$ python3 -q
>>> import numpy as np
>>> np.set_printoptions(precision=2, suppress=True, linewidth=200)
>>> X = np.load("run4.npy")
>>> X
array([[ 2,  0,  0,  0,  0,  0],
       [ 0,  0,  0,  0,  0,  0],
       [ 2, -1,  1,  0,  0,  0],
       [-1, -3,  2, -3,  0,  0],
       [-3,  3,  3,  0, -2,  0],
       [ 3,  1, -2,  1, -1, -3]])
>>> # rank 5
>>> r = np.linalg.matrix_rank(X)
>>> r
np.int64(5)
>>> ns = np.linalg.svd(X)[2][r:].T
>>> ns[:, 0] / ns[np.abs(ns[:, 0]).round(6).argmax(), 0]
array([-0.  ,  0.33,  0.33, -0.11,  1.  , -0.48])
>>> print([int(np.linalg.matrix_rank(X[:i])) for i in range(1, len(X) + 1)])
[1, 1, 2, 3, 4, 5]
>>> [int(np.linalg.matrix_rank(X[:, :j + 1])) for j in range(6)]
[1, 2, 3, 4, 5, 5]
>>> np.linalg.cond(X) > 100
np.True_
>>> print([round(float(x), 2) for x in np.linalg.svd(X, compute_uv=False)[:3]])
[6.7, 5.41, 3.15]
>>> rng = np.random.default_rng(993)
>>> B = X + rng.integers(-2, 3, (6, 5)) @ rng.integers(-2, 3, (5, 6))
>>> B
array([[ 2,  2,  4,  0,  5, -5],
       [-4,  4,  2, -4, -3, -5],
       [-2,  0,  2,  2,  0, -4],
       [ 1,  2, -4, -3, -2, -6],
       [-3,  5, 10,  0,  0, -6],
       [ 7,  4,  3, -5, -3, -5]])
>>> np.abs(B - X).sum(axis=1)
array([16, 22, 12, 21, 17, 22])
>>> print(B - X)
[[ 0  2  4  0  5 -5]
 [-4  4  2 -4 -3 -5]
 [-4  1  1  2  0 -4]
 [ 2  5 -6  0 -2 -6]
 [ 0  2  7  0  2 -6]
 [ 4  3  5 -6 -2 -2]]
>>> np.round(np.linalg.svd(B - X, compute_uv=False), 2) + 0
array([15.36, 10.74,  9.11,  6.76,  2.44,  0.  ])
>>> m1 = np.loadtxt("case7.csv", delimiter=",")
>>> m1
array([[ 0.97, -1.03,  0.45,  1.83],
       [-0.52,  0.18,  0.94, -1.32],
       [-2.1 , -0.73, -0.45, -0.07],
       [-1.22,  1.16,  0.05,  0.41]])
>>> print(np.sort(np.abs(np.linalg.eigvals(m1))))
[1.5  1.5  2.06 2.06]
>>> np.allclose(m1, m1.T)
False
>>> np.round(np.linalg.det(m1), 2)
np.float64(9.52)
>>> u = np.array([2, 1, 0])
>>> np.convolve(m1[2], u)
array([-4.2 , -3.56, -1.63, -0.59, -0.07,  0.  ])
>>> np.array([np.convolve(row, u, "same") for row in m1])
array([[-1.09, -0.13,  4.11,  1.83],
       [-0.16,  2.06, -1.7 , -1.32],
       [-3.56, -1.63, -0.59, -0.07],
       [ 1.1 ,  1.26,  0.87,  0.41]])
>>> print(np.cross(m1[2, :3], m1[1, :3]))
[-0.61  2.21 -0.76]
>>> T = np.stack([m1, -1 * m1, m1[::-1]])
>>> np.linalg.matrix_rank(T.reshape(3, -1))
np.int64(2)
>>> (T @ m1.T).shape
(3, 4, 4)
>>> round(np.linalg.eigvals(m1).sum().real, 2)
np.float64(1.11)
>>> np.kron(np.eye(2, dtype=int), m1)
array([[ 0.97, -1.03,  0.45,  1.83,  0.  , -0.  ,  0.  ,  0.  ],
       [-0.52,  0.18,  0.94, -1.32, -0.  ,  0.  ,  0.  , -0.  ],
       [-2.1 , -0.73, -0.45, -0.07, -0.  , -0.  , -0.  , -0.  ],
       [-1.22,  1.16,  0.05,  0.41, -0.  ,  0.  ,  0.  ,  0.  ],
       [ 0.  , -0.  ,  0.  ,  0.  ,  0.97, -1.03,  0.45,  1.83],
       [-0.  ,  0.  ,  0.  , -0.  , -0.52,  0.18,  0.94, -1.32],
       [-0.  , -0.  , -0.  , -0.  , -2.1 , -0.73, -0.45, -0.07],
       [-0.  ,  0.  ,  0.  ,  0.  , -1.22,  1.16,  0.05,  0.41]])
>>> np.round(np.linalg.det(2 * m1), 2), round(float(np.linalg.det(m1)), 2)
(np.float64(152.33), 9.52)
>>> round(np.linalg.det(m1.T), 2)
np.float64(9.52)
>>> K = np.load("arr.npy")
>>> K
array([[ 0,  1, -2,  0, -2],
       [ 0,  0,  3, -2,  3],
       [ 0,  0,  0,  0,  2],
       [ 0,  0,  0,  0,  1],
       [ 0,  0,  0,  0,  0]])
>>> # triangular
>>> [int(np.linalg.matrix_rank(np.linalg.matrix_power(K, p))) for p in range(1, 6)]
[3, 2, 1, 0, 0]
>>> K @ K
array([[ 0,  0,  3, -2, -1],
       [ 0,  0,  0,  0,  4],
       [ 0,  0,  0,  0,  0],
       [ 0,  0,  0,  0,  0],
       [ 0,  0,  0,  0,  0]])
>>> np.round(np.abs(np.linalg.eigvals(K)).max(), 2)
np.float64(0.0)
>>> print(np.sort(np.abs(np.linalg.eigvals(K))))
[0. 0. 0. 0. 0.]
>>> np.allclose(K, K.T)
False
>>> (K - K.T) / 2
array([[ 0. ,  0.5, -1. ,  0. , -1. ],
       [-0.5,  0. ,  1.5, -1. ,  1.5],
       [ 1. , -1.5,  0. ,  0. ,  1. ],
       [ 0. ,  1. ,  0. ,  0. ,  0.5],
       [ 1. , -1.5, -1. , -0.5,  0. ]])
>>> round(float(np.linalg.det(K)), 2)
0.0
>>> P = np.triu(np.array([[5, -8, -4, -4, -2],
...     [-2, 5, -1, 4, -3],
...     [9, -2, 9, 8, 6],
...     [8, 1, 9, 4, 5],
...     [8, -3, 8, -5, -1]]), 1) + np.eye(5)
>>> B = P @ K @ np.linalg.inv(P)
>>> np.linalg.matrix_rank(B)
np.int64(3)
>>> np.trace(B), np.trace(K)
(np.float64(0.0), np.int64(0))
>>> np.poly(B)
array([1., 0., 0., 0., 0., 0.])
>>> P @ K - K @ P
array([[  0.,   0., -23.,  28., -21.],
       [  0.,   0.,   0., -24.,  -6.],
       [  0.,   0.,   0.,   0.,   8.],
       [  0.,   0.,   0.,   0.,   0.],
       [  0.,   0.,   0.,   0.,   0.]])
>>> left, sig, Vt = np.linalg.svd(K)
>>> V = Vt[:(sig > 1e-8).sum()]
>>> vec = K[0] + 5 * K[2] + rng.integers(2) * np.eye(5)[3]
>>> vec
array([ 0.,  1., -2.,  1.,  8.])
>>> np.diag(V.T @ V)
array([0.  , 0.45, 0.86, 0.69, 1.  ])
>>> np.allclose(V.T @ V @ vec, vec)
False
>>> mat = np.loadtxt("out18.csv", delimiter=",")
>>> mat
array([[-1.,  1.,  1.,  1.,  1.],
       [ 1., -1.,  1.,  1.,  1.],
       [ 1.,  1., -1.,  1.,  1.],
       [ 1.,  1.,  1., -1.,  1.],
       [ 1.,  1.,  1.,  1., -1.]])
>>> ev, V = np.linalg.eigh(mat)
>>> print((ev > 1e-8).sum(), (ev < -1e-8).sum())
1 4
>>> print(ev.sum(), np.trace(mat))
-5.0 -5.0
>>> np.linalg.eigvalsh(mat + -1 * np.eye(5))
array([-3., -3., -3., -3.,  2.])
>>> V @ np.diag(ev) @ V.T
array([[-1.,  1.,  1.,  1.,  1.],
       [ 1., -1.,  1.,  1.,  1.],
       [ 1.,  1., -1.,  1.,  1.],
       [ 1.,  1.,  1., -1.,  1.],
       [ 1.,  1.,  1.,  1., -1.]])
>>> np.unique(ev.round(6) + 0, return_counts=True)[1]
array([4, 1])
>>> mat @ (-1.0) ** np.arange(5)
array([-1.,  3., -1.,  3., -1.])
>>> mat @ np.ones(5)
array([3., 3., 3., 3., 3.])
>>> T = np.stack([mat, 3 * mat, mat[::-1]])
>>> T.shape
(3, 5, 5)
>>> (T @ mat.T).shape
(3, 5, 5)
>>> print(T.sum(axis=0))
[[-3.  5.  5.  5.  3.]
 [ 5. -3.  5.  3.  5.]
 [ 5.  5. -5.  5.  5.]
 [ 5.  3.  5. -3.  5.]
 [ 3.  5.  5.  5. -3.]]
>>> np.linalg.det(T)
array([   48., 11664.,    48.])
>>> vec = np.array([-2, 2, 1, 2, -2])
>>> a = np.maximum(mat @ vec, 0)
>>> print(mat * (a > 1e-9)[:, None])
[[-1.  1.  1.  1.  1.]
 [ 0. -0.  0.  0.  0.]
 [ 0.  0. -0.  0.  0.]
 [ 0.  0.  0. -0.  0.]
 [ 1.  1.  1.  1. -1.]]
>>> np.maximum(mat @ (3 * vec), 0)
array([15.,  0.,  0.,  0., 15.])
>>> np.maximum(mat @ vec, 0) - np.maximum(-mat @ vec, 0)
array([ 5., -3., -1., -3.,  5.])
>>> ev, V = np.linalg.eig(mat)
>>> np.round(mat @ V[:, 0] - ev[0] * V[:, 0], 2) + 0
array([0., 0., 0., 0., 0.])
>>> round(np.prod(ev), 2)
np.float64(48.0)
>>> arr = np.load("a.npy")
>>> arr
array([[ 0.03, -0.01,  0.66],
       [ 0.1 , -0.01,  1.12],
       [-0.05, -0.02,  0.45],
       [-0.06,  0.04,  1.12],
       [ 0.03, -0.01, -0.32],
       [-0.03, -0.02,  1.33],
       [ 0.  , -0.04, -0.16],
       [ 0.01, -0.01,  0.  ],
       [-0.07,  0.05,  1.7 ],
       [ 0.02, -0.01,  0.41],
       [ 0.  , -0.03,  0.56],
       [ 0.04,  0.02, -1.07],
       [ 0.07, -0.03, -0.47],
       [ 0.04,  0.07,  1.28],
       [ 0.03,  0.  ,  0.59],
       [ 0.01, -0.01, -0.14],
       [-0.04,  0.02, -0.44],
       [ 0.  ,  0.  ,  1.66],
       [ 0.08,  0.04,  1.06],
       [ 0.03,  0.06, -0.43]])
>>> G = np.cov(arr, rowvar=False)
>>> G.round(2) + 0
array([[ 0.  ,  0.  , -0.01],
       [ 0.  ,  0.  ,  0.01],
       [-0.01,  0.01,  0.64]])
>>> np.corrcoef(arr.T)
array([[ 1.  , -0.07, -0.21],
       [-0.07,  1.  ,  0.23],
       [-0.21,  0.23,  1.  ]])
>>> np.argsort(-arr.std(axis=0).round(6), kind="stable")
array([2, 0, 1])
>>> np.round(np.linalg.eigvalsh(G)[::-1], 2) + 0
array([0.64, 0.  , 0.  ])
>>> print(np.argwhere(np.triu(np.abs(np.corrcoef(arr.T)) > 0.8, 1)))
[]
>>> u = np.array([0, -1, 3])
>>> np.convolve(arr[3], u)
array([ 0.  ,  0.06, -0.22, -1.  ,  3.36])
>>> np.polyval(u, arr[3])
array([3.06, 2.96, 1.88])
>>> print(np.round(np.cross(arr[3, :3], arr[16, :3]), 2) + 0)
[-0.04 -0.07  0.  ]
>>> labels = arr[:, 2] > np.median(arr[:, 2])
>>> u = arr[labels].mean(axis=0) - arr[~labels].mean(axis=0)
>>> (((arr - arr.mean(axis=0)) @ u > 0) == labels).mean()
np.float64(0.95)
>>> np.argsort(-np.abs(u).round(6), kind="stable")
array([2, 1, 0])
>>> data = np.loadtxt("sample8.csv", delimiter=",")
>>> data
array([[ 0.1 , -2.  ],
       [-1.64,  0.39],
       [ 0.4 ,  0.5 ],
       [-1.4 ,  0.6 ]])
>>> B = np.array([[4, 9], [8, 6]])
>>> np.einsum("ik,kj->ji", data, B)
array([[-15.6 ,  -3.44,   5.6 ,  -0.8 ],
       [-11.1 , -12.42,   6.6 ,  -9.  ]])
>>> np.linalg.matrix_rank(np.vstack([data, B.T]))
np.int64(2)
>>> B @ data
Traceback (most recent call last):
  File "<python-input-101>", line 1, in <module>
    B @ data
    ~~^~~~~~
ValueError: matmul: Input operand 1 has a mismatch in its core dimension 0, with gufunc signature (n?,k),(k,m?)->(n?,m?) (size 4 is different from 2)
>>> np.einsum("ij,ij->i", data, data)
array([4.01, 2.84, 0.41, 2.32])
>>> B.T @ data.T
array([[-15.6 ,  -3.44,   5.6 ,  -0.8 ],
       [-11.1 , -12.42,   6.6 ,  -9.  ]])
>>> P = data @ np.linalg.solve(data.T @ data, data.T)
>>> P
array([[ 0.9 ,  0.02, -0.28, -0.11],
       [ 0.02,  0.56, -0.15,  0.47],
       [-0.28, -0.15,  0.12, -0.09],
       [-0.11,  0.47, -0.09,  0.41]])
>>> np.allclose(P @ P, P)
True
>>> np.trace(P)
np.float64(2.0)
>>> np.diag(P)
array([0.9 , 0.56, 0.12, 0.41])
>>> np.round((np.eye(4) - P) @ data, 2) + 0
array([[0., 0.],
       [0., 0.],
       [0., 0.],
       [0., 0.]])
>>> vec = np.array([-2, 2])
>>> rhs = data @ vec
>>> rhs
array([-4.2 ,  4.06,  0.2 ,  4.  ])
>>> np.linalg.lstsq(data, rhs)[0]
array([-2.,  2.])
>>> rhs = rhs + 0.3 * rng.normal(size=4)
>>> rhs
array([-3.79,  3.73, -0.14,  4.07])
>>> c, *_ = np.linalg.lstsq(data, rhs)
>>> [round(float(np.linalg.norm(np.linalg.solve(data.T @ data + lam * np.eye(2), data.T @ rhs))), 2) for lam in (0, 1, 10, 100)]
[2.67, 2.3, 1.03, 0.16]
>>> print(c)
[-2.    1.77]
>>> print(round(float(np.linalg.norm(rhs - data @ c)), 2))
0.39
>>> vec = np.array([-2, -2])
>>> print(data @ vec)
[ 3.8  2.5 -1.8  1.6]
>>> np.sign((data @ vec).round(6))
array([ 1.,  1., -1.,  1.])
>>> (data * vec).sum(axis=1)
array([ 3.8,  2.5, -1.8,  1.6])
>>> (data @ vec).argmax()
np.int64(0)
>>> data @ np.ones(2)
array([-1.9 , -1.25,  0.9 , -0.8 ])
>>> print(np.linalg.norm(data @ vec) <= np.linalg.norm(data, 2) * np.linalg.norm(vec) + 1e-9)
True
